>>> import numpy as np
>>> np.set_printoptions(precision=3, suppress=True, linewidth=140, floatmode="fixed")
>>> C = 5 * np.array([[0.6, 0.5, 0.6], [-0.4, 0.2, -1.7]])
>>> rng = np.random.default_rng(12)
>>> z = rng.integers(0, 2, 26)
>>> m1 = C[z] + rng.normal(size=(26, 3))
>>> m1
array([[-1.853,  0.093, -6.725],
       [ 3.887,  3.449,  2.942],
       [-1.387,  1.658, -8.844],
       [-2.497,  0.885, -9.105],
       [ 2.406,  2.217,  2.272],
       [ 3.766,  0.904,  3.824],
       [ 2.374,  1.954,  1.649],
       [ 2.856,  2.252,  3.191],
       [-2.534,  1.094, -6.680],
       [ 3.409,  1.926,  3.953],
       [ 2.871,  3.094,  3.613],
       [ 2.609,  0.570,  2.652],
       [-1.449,  0.620, -8.061],
       [-1.020,  0.456, -7.269],
       [-0.378,  2.079, -7.335],
       [ 4.097,  4.755,  3.186],
       [ 3.002,  3.103,  2.092],
       [-3.553,  0.118, -8.127],
       [ 3.473,  0.964,  1.117],
       [-2.316,  0.812, -8.549],
       [-1.329,  2.229, -8.269],
       [ 3.613,  1.405,  1.824],
       [ 3.236,  3.165,  3.726],
       [-1.407,  1.784, -7.690],
       [ 1.248,  1.766,  3.455],
       [ 3.597,  0.988,  4.173]])
>>> z = rng.permutation(3)
>>> A2 = m1[:, z] * rng.choice([-1, 1], 3)
>>> A2
array([[ 6.725,  0.093, -1.853],
       [-2.942,  3.449,  3.887],
       [ 8.844,  1.658, -1.387],
       [ 9.105,  0.885, -2.497],
       [-2.272,  2.217,  2.406],
       [-3.824,  0.904,  3.766],
       [-1.649,  1.954,  2.374],
       [-3.191,  2.252,  2.856],
       [ 6.680,  1.094, -2.534],
       [-3.953,  1.926,  3.409],
       [-3.613,  3.094,  2.871],
       [-2.652,  0.570,  2.609],
       [ 8.061,  0.620, -1.449],
       [ 7.269,  0.456, -1.020],
       [ 7.335,  2.079, -0.378],
       [-3.186,  4.755,  4.097],
       [-2.092,  3.103,  3.002],
       [ 8.127,  0.118, -3.553],
       [-1.117,  0.964,  3.473],
       [ 8.549,  0.812, -2.316],
       [ 8.269,  2.229, -1.329],
       [-1.824,  1.405,  3.613],
       [-3.726,  3.165,  3.236],
       [ 7.690,  1.784, -1.407],
       [-3.455,  1.766,  1.248],
       [-4.173,  0.988,  3.597]])
>>> U, _, VT = np.linalg.svd(m1.T @ A2)
>>> np.round(np.linalg.lstsq(m1, A2)[0], 3) + 0
array([[ 0.000,  0.000,  1.000],
       [ 0.000,  1.000,  0.000],
       [-1.000,  0.000,  0.000]])
>>> z
array([2, 1, 0])
>>> np.round(U @ VT, 3) + 0
array([[ 0.000,  0.000,  1.000],
       [ 0.000,  1.000,  0.000],
       [-1.000,  0.000,  0.000]])
>>> z = m1[:, 0] > np.median(m1[:, 0])
>>> r0 = m1[z].mean(axis=0) - m1[~z].mean(axis=0)
>>> round(float((((m1 - m1.mean(axis=0)) @ r0 > 0) == z).mean()), 3)
0.923
>>> r0
array([4.533, 1.019, 9.240])
>>> ((m1 - m1.mean(axis=0)) @ r0 > 0).astype(int)
array([0, 1, 0, 0, 1, 1, 1, 1, 0, 1, 1, 1, 0, 0, 0, 1, 1, 0, 1, 0, 0, 1, 1, 0, 1, 1])
>>> F = np.load("test10.npy")
>>> F
array([[3.000, 0.000, 0.000, 0.000, 0.000],
       [0.000, 0.000, 0.000, 9.000, 1.000],
       [0.000, 9.000, 2.000, 1.000, 9.000],
       [0.000, 9.000, 8.000, 8.000, 0.000],
       [0.000, 7.000, 2.000, 5.000, 9.000]])
>>> # 2 blocks once reordered
>>> np.linalg.eigvals(F)
array([19.364+0.000j,  3.803+0.000j, -2.083+3.247j, -2.083-3.247j,  3.000+0.000j])
>>> np.poly(F)
array([    1.000,   -22.000,    49.000,   -14.000,  1210.000, -3288.000])
>>> x0 = np.array([2, -2, 2, -1, 0])
>>> rhs = F @ x0
>>> c, lr = np.zeros(5), 1 / np.linalg.norm(F, 2) ** 2
>>> for i in range(60):
...     c -= lr * F.T @ (F @ c - rhs)
...     if i % 10 == 0: print(i, round(np.linalg.norm(F @ c - rhs), 3))
... 
0 7.868
10 5.295
20 4.31
30 3.639
40 3.124
50 2.724
>>> np.round(np.linalg.cond(F), 3)
np.float64(31.737)
>>> c
array([ 1.407, -0.553,  0.190, -0.828, -0.948])
>>> W0 = np.load("x.npy")
>>> W0
array([[0, 0, 0, 0],
       [0, 0, 0, 1],
       [0, 0, 0, 0],
       [0, 1, 0, 0]])
>>> # equal to its transpose
>>> rk = np.linalg.matrix_rank(W0)
>>> rk
np.int64(2)
>>> null = np.linalg.svd(W0)[2][rk:].T
>>> null.shape
(4, 2)
>>> [int(np.linalg.matrix_rank(W0[:i])) for i in range(1, len(W0) + 1)]
[0, 1, 1, 2]
>>> W0.reshape(2, -1)
array([[0, 0, 0, 0, 0, 0, 0, 1],
       [0, 0, 0, 0, 0, 1, 0, 0]])
>>> T = W0.reshape(4, 2, -1)
>>> np.swapaxes(T, 1, 2)[3]
array([[0, 0],
       [1, 0]])
>>> T.sum(axis=1)
array([[0, 0],
       [0, 1],
       [0, 0],
       [0, 1]])
>>> T[:, 0]
array([[0, 0],
       [0, 0],
       [0, 0],
       [0, 1]])
>>> T.transpose(1, 0, 2)
array([[[0, 0],
        [0, 0],
        [0, 0],
        [0, 1]],

       [[0, 0],
        [0, 1],
        [0, 0],
        [0, 0]]])
>>> np.einsum("ihd,jhd->hij", T, T).shape
(2, 4, 4)
>>> np.einsum("ihd,ihd->ih", T, T)
array([[0, 0],
       [0, 1],
       [0, 0],
       [1, 0]])
>>> T.shape
(4, 2, 2)
